$ python -q
>>> import numpy as np
>>> np.set_printoptions(precision=3, suppress=True, linewidth=100, legacy="1.25")
>>> def tidy(a):
...     return np.round(a, 3) + 0
... 
>>> M2 = np.array([[1, 1, 2, 2]])
>>> data = M2.T @ M2
>>> data
array([[1, 1, 2, 2],
       [1, 1, 2, 2],
       [2, 2, 4, 4],
       [2, 2, 4, 4]])
>>> print(tidy(np.linalg.norm(data, 2) / np.linalg.norm(data)))
1.0
>>> X = np.loadtxt("dump.csv", delimiter=",")
>>> X
array([[-0.439,  1.634,  0.368],
       [ 1.075, -2.842, -0.621],
       [-0.217,  1.082,  0.647],
       [ 1.298, -1.817, -1.002],
       [-0.407,  1.448,  0.701],
       [-1.028,  1.894,  0.878],
       [ 0.3  , -0.375, -0.195],
       [ 0.549, -1.541, -0.633],
       [-0.802,  0.371, -0.184],
       [-0.397,  1.374,  0.515],
       [-1.366,  2.24 ,  1.39 ],
       [ 1.303, -2.801, -1.002],
       [-0.33 ,  0.93 ,  0.386]])
>>> d = np.linalg.norm(X[:, None] - X[None], axis=-1)
>>> d.mean(axis=1).argmax()
11
>>> (d + 1e9 * np.eye(13)).round(6).argmin(axis=1)
array([ 9, 11, 12,  7,  9, 10,  7,  3, 12,  4,  5,  1,  2])
>>> d[12].round(6).argsort(kind="stable")[:4]
array([12,  2,  9,  4])
>>> rng = np.random.default_rng(135)
>>> lab = rng.permutation(3)
>>> M2 = X[:, lab] * rng.choice([-1, 1], 3)
>>> M2
array([[-1.634, -0.368, -0.439],
       [ 2.842,  0.621,  1.075],
       [-1.082, -0.647, -0.217],
       [ 1.817,  1.002,  1.298],
       [-1.448, -0.701, -0.407],
       [-1.894, -0.878, -1.028],
       [ 0.375,  0.195,  0.3  ],
       [ 1.541,  0.633,  0.549],
       [-0.371,  0.184, -0.802],
       [-1.374, -0.515, -0.397],
       [-2.24 , -1.39 , -1.366],
       [ 2.801,  1.002,  1.303],
       [-0.93 , -0.386, -0.33 ]])
>>> U, _, Vt = np.linalg.svd(X.T @ M2)
>>> print(lab)
[1 2 0]
>>> cov = M2.T @ M2
>>> np.linalg.matrix_rank(cov)
3
>>> M2 = X / np.sqrt((X ** 2).mean(axis=1, keepdims=True))
>>> tidy(M2[10])
array([-0.797,  1.307,  0.811])
>>> r0 = np.array([0, 3])
>>> print(tidy(np.convolve(X[3], r0)))
[ 0.     3.894 -5.451 -3.006]
>>> print(np.polyval(r0, X[3]))
[3. 3. 3.]
>>> tidy(np.correlate(X[3], X[8], "full"))
array([-0.239,  0.816, -1.531,  1.085,  0.804])
>>> A = np.load("x.npy")
>>> A
array([[ 0.67 , -0.09 , -0.617],
       [-0.978,  0.245,  0.964],
       [-0.851,  0.139,  0.808],
       [-0.264,  0.03 ,  0.235],
       [-0.757,  0.11 ,  0.706],
       [-0.894,  0.159,  0.856],
       [-0.67 ,  0.09 ,  0.617],
       [ 0.955, -0.207, -0.933],
       [ 0.178, -0.02 , -0.159],
       [ 0.178, -0.02 , -0.159],
       [-0.851,  0.139,  0.808],
       [ 0.955, -0.207, -0.933],
       [-0.09 ,  0.01 ,  0.08 ],
       [-0.757,  0.11 ,  0.706],
       [ 0.493, -0.06 , -0.446],
       [ 0.493, -0.06 , -0.446],
       [-0.264,  0.03 ,  0.235],
       [-0.824,  0.129,  0.778],
       [-0.422,  0.05 ,  0.38 ],
       [ 0.422, -0.05 , -0.38 ],
       [-0.178,  0.02 ,  0.159],
       [ 0.493, -0.06 , -0.446],
       [ 0.617, -0.08 , -0.565],
       [-0.824,  0.129,  0.778],
       [ 0.851, -0.139, -0.808],
       [ 0.493, -0.06 , -0.446],
       [-0.982,  0.254,  0.969],
       [-0.493,  0.06 ,  0.446]])
>>> def softmax(z):
...     e = np.exp(z - z.max(axis=-1, keepdims=True))
...     return e / e.sum(axis=-1, keepdims=True)
... 
>>> tidy(softmax(data).sum(axis=1))
array([1., 1., 1., 1.])
>>> print(tidy(softmax(data[1])))
[0.134 0.134 0.366 0.366]
>>> tidy(softmax(data[1] + 3))
array([0.134, 0.134, 0.366, 0.366])
>>> scores = data @ data.T / np.sqrt(4)
>>> softmax(scores).round(6).argmax(axis=1)
array([2, 2, 2, 2])
>>> Xc = A - A.mean(axis=0)
>>> V = np.linalg.svd(Xc)[2][:1]
>>> M2 = Xc - Xc @ V.T @ V
>>> np.linalg.norm(M2, axis=1).round(6).argmax()
26
>>> print(tidy((Xc @ V.T).std(axis=0)))
[0.906]
>>> E = np.loadtxt("data.csv", delimiter=",")
>>> tidy(E)
array([[-0.789,  0.434,  0.434],
       [ 0.   , -0.707,  0.708],
       [ 0.614,  0.559,  0.558]])
>>> q, R = np.linalg.qr(E)
>>> tidy(abs(R[0, 0])), tidy(np.linalg.norm(E[:, 0]))
(1.0, 1.0)
>>> q.shape, R.shape
((3, 3), (3, 3))
>>> M2 = np.linalg.invert(E)
Traceback (most recent call last):
  File "<python-input-45>", line 1, in <module>
    M2 = np.linalg.invert(E)
         ^^^^^^^^^^^^^^^^
AttributeError: module 'numpy.linalg' has no attribute 'invert'
>>> M2 = np.linalg.inv(E)
>>> tidy(np.linalg.slogdet(E)[0])
1.0
>>> tidy(np.linalg.inv(M2))
array([[-0.789,  0.434,  0.434],
       [ 0.   , -0.707,  0.708],
       [ 0.614,  0.559,  0.558]])
>>> np.allclose(M2, E.T)
True
>>> tidy(M2)
array([[-0.789,  0.   ,  0.614],
       [ 0.434, -0.707,  0.559],
       [ 0.434,  0.708,  0.558]])
>>> tidy(np.linalg.det(E) * np.linalg.det(M2))
1.0
